% python3 -q
>>> import numpy as np
>>> np.set_printoptions(suppress=True, linewidth=140)
>>> tidy = lambda a: np.round(a, 3) + 0
>>> arr = np.load("run9.npy")
>>> tidy(arr)
array([[ 0.896,  0.233,  0.025, -0.195],
       [ 0.233,  0.442, -0.226,  0.376],
       [ 0.025, -0.226,  0.143, -0.266],
       [-0.195,  0.376, -0.266,  0.519]])
>>> np.abs(np.diag(np.linalg.qr(arr)[1])) > 1e-9
array([ True,  True, False, False])
>>> np.allclose(arr[:-1].T @ np.linalg.lstsq(arr[:-1].T, arr[-1])[0], arr[-1])
True
>>> out = arr / np.sqrt((arr ** 2).mean(axis=1, keepdims=True))
>>> np.linalg.matrix_rank(out) == np.linalg.matrix_rank(arr)
np.True_
>>> tidy(out[2])
array([ 0.132, -1.198,  0.755, -1.406])
>>> tidy(np.linalg.norm(out, axis=1))
array([2., 2., 2., 2.])
>>> x0 = np.array([0, 2, 3, 1])
>>> tidy(arr @ x0)
array([ 0.346,  0.581, -0.29 ,  0.474])
>>> tidy(np.trace(arr))
np.float64(2.0)
>>> tidy(np.poly(arr))
array([ 1., -2.,  1.,  0.,  0.])
>>> tidy(np.linalg.det(arr[::-1]))
np.float64(0.0)
>>> tidy(np.einsum("ii->", arr))
np.float64(2.0)
>>> tidy(np.linalg.eigvals(arr))
array([1., 0., 1., 0.])
>>> ev, vecs = np.linalg.eigh(arr)
>>> x0 = np.array([1, -1, 2, 1])
>>> tidy(x0 @ arr @ x0)
np.float64(0.762)
>>> tidy(np.abs(arr).sum(axis=1).max()), tidy(np.abs(ev).max())
(np.float64(1.355), np.float64(1.0))
>>> F = 0.7 ** np.abs(np.subtract.outer(np.arange(3), np.arange(3)))
>>> tidy(F)
array([[1.  , 0.7 , 0.49],
       [0.7 , 1.  , 0.7 ],
       [0.49, 0.7 , 1.  ]])
>>> # equal to its transpose
>>> tidy(np.sort(np.abs(np.linalg.eigvals(F))))
array([0.225, 0.51 , 2.265])
>>> np.allclose(F @ F.T, F.T @ F)
True
>>> tidy(np.linalg.matrix_power(F, 2))
array([[1.73 , 1.743, 1.47 ],
       [1.743, 1.98 , 1.743],
       [1.47 , 1.743, 1.73 ]])
>>> tidy(np.linalg.det(F))
np.float64(0.26)
